In [1]: import numpy as np

In [2]: np.set_printoptions(suppress=True, linewidth=100)

In [3]: def rd(a):
   ...:     return np.round(a, 2) + 0
   ...: 

In [4]: m1 = np.load("x.npy")

In [5]: print(m1)
[[-3.28 -0.8  -1.    2.6  -0.5   0.    1.5  -2.5  -0.2 ]
 [ 0.3   0.1   0.5  -0.3  -0.4   0.1  -1.5  -1.2  -0.3 ]
 [ 2.75  0.7  -0.1  -1.5  -1.1  -0.8   1.6  -0.8  -0.4 ]
 [ 3.51  0.9  -0.3   1.5   1.4  -0.4   0.   -1.2  -1.4 ]
 [ 5.5   1.4   0.5  -0.1  -0.7  -0.3  -0.1   0.3   1.4 ]
 [-1.64 -0.4  -0.8  -0.1   0.5  -1.   -1.8  -0.3   0.3 ]
 [-5.68 -1.4   0.8   0.6   0.7  -0.2   2.3   1.6  -0.2 ]
 [-0.27 -0.1   0.5  -0.8  -1.2  -0.6   0.3  -0.3   0.1 ]
 [-0.01  0.    0.8   0.5  -0.1   1.    0.    0.   -1.5 ]
 [-4.02 -1.   -0.5   0.2   0.6   1.7  -0.7  -0.7  -0.1 ]
 [-1.28 -0.3   0.7   0.5   0.    0.9   0.3  -0.4  -1.5 ]
 [-4.66 -1.2   0.1   1.   -1.3  -0.6   0.3  -1.2   0.2 ]
 [-0.08  0.    0.6   2.2  -0.4   0.9   0.1  -0.7  -0.8 ]
 [-1.95 -0.5  -0.8   1.8   0.6  -0.9   0.   -0.5  -1.6 ]
 [-3.18 -0.8   0.7   1.9   0.6  -0.4   0.8  -0.3   1.9 ]
 [-3.59 -0.9   0.5   0.4   0.5  -0.1   2.2  -1.4   0.6 ]
 [-9.26 -2.3   1.   -0.8   0.9  -1.1  -0.6  -0.9   0.3 ]
 [-1.15 -0.3   0.7   0.    0.2   0.2   1.6   2.1   0.4 ]
 [ 3.45  0.9   0.1   1.2  -0.7  -1.   -1.5  -1.5   0.3 ]
 [ 0.89  0.2   1.6  -0.5   0.    0.8  -1.9   1.1   0.4 ]
 [ 1.71  0.4   1.    1.7   0.7  -1.5  -0.4   0.9   1.8 ]
 [ 0.4   0.1  -0.2   0.2  -0.5  -0.4  -0.6   0.6  -0.2 ]
 [-5.99 -1.5   0.7   1.   -1.    0.3   1.5  -0.1   1.2 ]
 [ 3.79  0.9   0.    2.3   0.9  -0.6   0.5  -0.6  -0.1 ]
 [-1.2  -0.3  -0.2   0.7  -0.5   0.5   0.2   0.9   1.1 ]
 [-3.34 -0.8   0.8  -0.4   0.5  -1.2   1.4  -0.3  -1.3 ]
 [ 2.45  0.6  -1.6  -0.8   0.7  -0.6   0.9  -0.8  -0.6 ]
 [ 2.14  0.5  -0.4  -0.5  -0.5   2.    0.9   0.2  -0.6 ]
 [ 1.5   0.4   0.8   0.    2.2   0.1  -1.3   2.1   0.  ]
 [-5.6  -1.4   2.2   1.5   0.4  -0.1   1.6  -0.9   0.3 ]
 [15.23  3.8  -0.7  -0.1  -1.5  -1.   -0.7  -0.4   0.4 ]
 [-2.03 -0.5   1.7  -0.8   1.8  -0.2   0.   -0.7  -0.9 ]
 [ 3.18  0.8   0.    0.2   1.    0.5   1.    0.2  -0.5 ]]

In [6]: vec = np.array([2, -1, 3, -1, 1, 2, 0, 3, -2])

In [7]: rhs = m1 @ vec

In [8]: print(rd(np.linalg.solve(m1.T @ m1, m1.T @ rhs)))
[ 2. -1.  3. -1.  1.  2.  0.  3. -2.]

In [9]: try:
   ...:     np.linalg.solve(m1, rhs)
   ...: except np.linalg.LinAlgError as e:
   ...:     print(repr(e))
   ...: 
LinAlgError('Last 2 dimensions of the array must be square')

In [10]: rng = np.random.default_rng(631439)

In [11]: rhs = rhs + 0.1 * rng.normal(size=33)

In [12]: print(rd(rhs))
[-18.92  -0.89   1.84   3.44   8.07  -8.07  -2.58  -1.66   6.83  -6.71   3.   -15.27   0.34  -7.16
 -10.21 -10.31 -16.99   6.1   -2.74  10.97   1.13   0.84 -12.55   2.33  -2.47  -3.35  -1.43   8.3
  13.8   -7.81  19.24   3.43   9.01]

In [13]: coef, *_ = np.linalg.lstsq(m1, rhs)

In [14]: print(coef.round())
[ 2.  0.  3. -1.  1.  2. -0.  3. -2.]
